$ python -q
>>> import numpy as np
>>> np.set_printoptions(precision=2, suppress=True, linewidth=200, floatmode="fixed")
>>> K, _ = np.linalg.qr(np.array([[1.2, 0.5, 0.0, 1.1, 0.2, 0.9, -0.2],
...     [0.7, 0.7, -0.2, 0.3, 2.5, -0.5, -0.4],
...     [-0.4, -0.1, 0.3, -2.7, -0.6, -1.4, -1.0],
...     [0.4, 0.0, 0.4, 0.6, -0.2, 0.3, 0.3],
...     [-0.1, 0.6, 1.1, 0.8, 1.0, -0.7, -0.4],
...     [0.5, -0.2, -1.4, 0.0, -0.8, -0.6, -0.6],
...     [-1.9, -0.3, 2.1, 0.0, 0.8, 1.5, 0.7]]))
>>> print(K.round(2) + 0)
[[-0.49 -0.21 -0.49  0.02 -0.11  0.62  0.29]
 [-0.28 -0.57  0.37  0.07  0.67 -0.07  0.11]
 [ 0.16  0.00  0.02  0.96 -0.08 -0.01  0.21]
 [-0.16  0.11 -0.67  0.03  0.31 -0.63  0.15]
 [ 0.04 -0.68 -0.01 -0.09 -0.60 -0.38  0.15]
 [-0.20  0.35  0.36 -0.15 -0.11 -0.14  0.81]
 [ 0.77 -0.19 -0.22 -0.19  0.26  0.22  0.41]]
>>> # orthonormal columns
>>> vec = np.array([-2, 2, -1, -2, 0, 2, 1])
>>> rhs = K @ vec
>>> print(rhs)
[ 2.51 -1.11 -2.07  0.04 -1.85  1.58 -0.47]
>>> print(np.round(np.linalg.solve(K, rhs + K[:, 0]), 2) + 0)
[-1.00  2.00 -1.00 -2.00  0.00  2.00  1.00]
>>> print(np.round(np.linalg.solve(K, -1 * rhs), 2) + 0)
[ 2.00 -2.00  1.00  2.00  0.00 -2.00 -1.00]
>>> print(np.round(np.linalg.solve(K, K[:, 6]), 2) + 0)
[0.00 0.00 0.00 0.00 0.00 0.00 1.00]
>>> print(np.round(np.linalg.pinv(K), 2) + 0)
[[-0.49 -0.28  0.16 -0.16  0.04 -0.20  0.77]
 [-0.21 -0.57  0.00  0.11 -0.68  0.35 -0.19]
 [-0.49  0.37  0.02 -0.67 -0.01  0.36 -0.22]
 [ 0.02  0.07  0.96  0.03 -0.09 -0.15 -0.19]
 [-0.11  0.67 -0.08  0.31 -0.60 -0.11  0.26]
 [ 0.62 -0.07 -0.01 -0.63 -0.38 -0.14  0.22]
 [ 0.29  0.11  0.21  0.15  0.15  0.81  0.41]]
>>> print(round(K[:, 4] @ K[:, 3], 2))
0.0
>>> gram = K.T @ K
>>> print((K @ K.T).shape)
(7, 7)
>>> print(np.diag(gram))
[1.00 1.00 1.00 1.00 1.00 1.00 1.00]
>>> print(np.linalg.svd(K, compute_uv=False) ** 2)
[1.00 1.00 1.00 1.00 1.00 1.00 1.00]
>>> vec = np.array([-3, 6, 5, 0, -4, -3, -6])
>>> print(np.linalg.norm(K @ vec) <= np.linalg.norm(K, 2) * np.linalg.norm(vec) + 1e-9)
True
>>> print(np.sign((K @ vec).round(6)))
[-1.00 -1.00 -1.00 -1.00 -1.00  1.00 -1.00]
>>> print((K @ vec).argmax())
5
>>> print(K @ (2 * vec))
[-10.88  -7.63  -2.59  -4.83  -3.10   1.10 -17.51]
>>> print((K * vec).sum(axis=1))
[-5.44 -3.82 -1.29 -2.41 -1.55  0.55 -8.76]
>>> feats = np.array([[218, 120, 126, 150, -2, -4, 164, 30],
...     [120, 297, 74, -53, -82, 34, 29, 58],
...     [126, 74, 317, 52, 130, 91, -1, -92],
...     [150, -53, 52, 392, 28, 99, 104, -17],
...     [-2, -82, 130, 28, 255, 103, 58, -70],
...     [-4, 34, 91, 99, 103, 222, -31, -48],
...     [164, 29, -1, 104, 58, -31, 276, 110],
...     [30, 58, -92, -17, -70, -48, 110, 240]])
>>> vec = np.ones(8)
>>> for _ in range(6):
...     vec = feats @ vec
...     vec /= np.linalg.norm(vec)
...     print(round(vec @ feats @ vec, 2))
... 
655.59
668.33
671.23
672.36
672.92
673.23
>>> print(vec)
[ 0.48  0.17  0.44  0.55  0.24  0.24  0.37 -0.02]
>>> print(round(float(np.linalg.eigvalsh(feats)[-1]), 2))
673.68
>>> w1 = np.array([[2, 2, 2, 2, 1, 1],
...     [0, 1, 1, 2, 0, 0],
...     [1, 0, 2, 0, 1, 0],
...     [2, 1, 1, 2, 1, 0],
...     [1, 0, 2, 1, 0, 0],
...     [2, 0, 0, 1, 1, 0],
...     [0, 2, 0, 0, 0, 2],
...     [0, 0, 2, 0, 2, 2]])
>>> b = np.array([6, 7, 8, 1, 2, 6])
>>> H = np.maximum(feats @ w1 + b, 0)
>>> print((H > 0).mean(axis=0))
[0.88 1.00 1.00 1.00 1.00 0.62]
>>> Z = np.array([[1, 0, 2],
...     [-2, -1, 0],
...     [2, 2, 2],
...     [-1, 2, -1],
...     [2, 0, 1],
...     [-1, 2, 1]])
>>> print(H @ Z)
[[ 341 4169 3953]
 [-109 2597 1496]
 [2499 3261 3852]
 [1092 3564 4167]
 [1674 1589 2332]
 [1588 1948 2248]
 [-545 3714 3458]
 [-177 1724 1596]]
>>> Y = np.array([[-5, -4],
...     [0, -4],
...     [-7, 4],
...     [-8, -4],
...     [4, 5],
...     [5, -2],
...     [9, -7],
...     [5, -5]])
>>> print(np.einsum("ik,kj->ji", feats, Y))
[[-1574  -301 -2759 -2792   583  -406  1466  2300]
 [-2748 -2131  1195 -2449  1757   376 -3322 -2876]]
>>> print(np.linalg.matrix_rank(feats @ Y))
2
>>> print(Y.T @ feats.T)
[[-1574  -301 -2759 -2792   583  -406  1466  2300]
 [-2748 -2131  1195 -2449  1757   376 -3322 -2876]]
>>> print(np.vstack([feats, Y.T]).shape)
(10, 8)
>>> print(feats @ Y)
[[-1574 -2748]
 [ -301 -2131]
 [-2759  1195]
 [-2792 -2449]
 [  583  1757]
 [ -406   376]
 [ 1466 -3322]
 [ 2300 -2876]]
>>> print(np.einsum("ij->j", feats))
[802 477 697 755 420 466 709 211]
>>> print(np.einsum("ij,ij->i", feats, feats))
[128116 122979 158191 203367 108310  82412 131155  89921]
>>> vec = np.array([-2, 1, -2, 0, 1, -1, 0, -3])
>>> rhs = feats @ vec
>>> b, lr = np.zeros(8), 1 / np.linalg.norm(feats, 2) ** 2
>>> for i in range(6):
...     b -= lr * feats.T @ (feats @ b - rhs)
...     if i % 1 == 0: print(i, round(np.linalg.norm(feats @ b - rhs), 2))
... 
0 447.43
1 355.49
2 328.74
3 316.06
4 306.8
5 298.7
>>> print(round(np.linalg.cond(feats), 2))
221.13
>>> A = np.loadtxt("x.csv", delimiter=",")
>>> print(A)
[[ 0.56 -1.26  3.23 -1.23]
 [ 1.15 -1.00  4.16 -2.74]
 [-0.95  1.11 -4.00  1.75]
 [ 0.66 -0.69  2.41 -1.73]
 [-1.75  2.47 -8.05  3.56]
 [-0.84  2.38 -5.14  1.64]
 [ 0.11  1.58 -1.61 -0.71]
 [ 1.06 -1.31  4.34 -2.26]
 [ 0.43 -0.36  1.41 -0.91]
 [-0.19 -1.36  1.58  1.09]
 [ 0.68 -1.30  3.04 -1.34]
 [ 0.09 -0.15  0.29 -0.27]
 [ 0.25 -1.77  2.93  0.02]
 [-0.83  0.87 -3.31  1.83]
 [ 0.23  0.91 -0.84 -0.76]
 [-0.08  1.51 -1.91 -0.42]]
>>> Ac = A - A.mean(axis=0)
>>> vecs = np.linalg.svd(Ac)[2][:2]
>>> Y = Ac - Ac @ vecs.T @ vecs
>>> print((Ac @ vecs.T).std(axis=0))
[4.09 0.98]
>>> print(np.diag(vecs.T @ vecs))
[0.08 0.42 0.77 0.73]
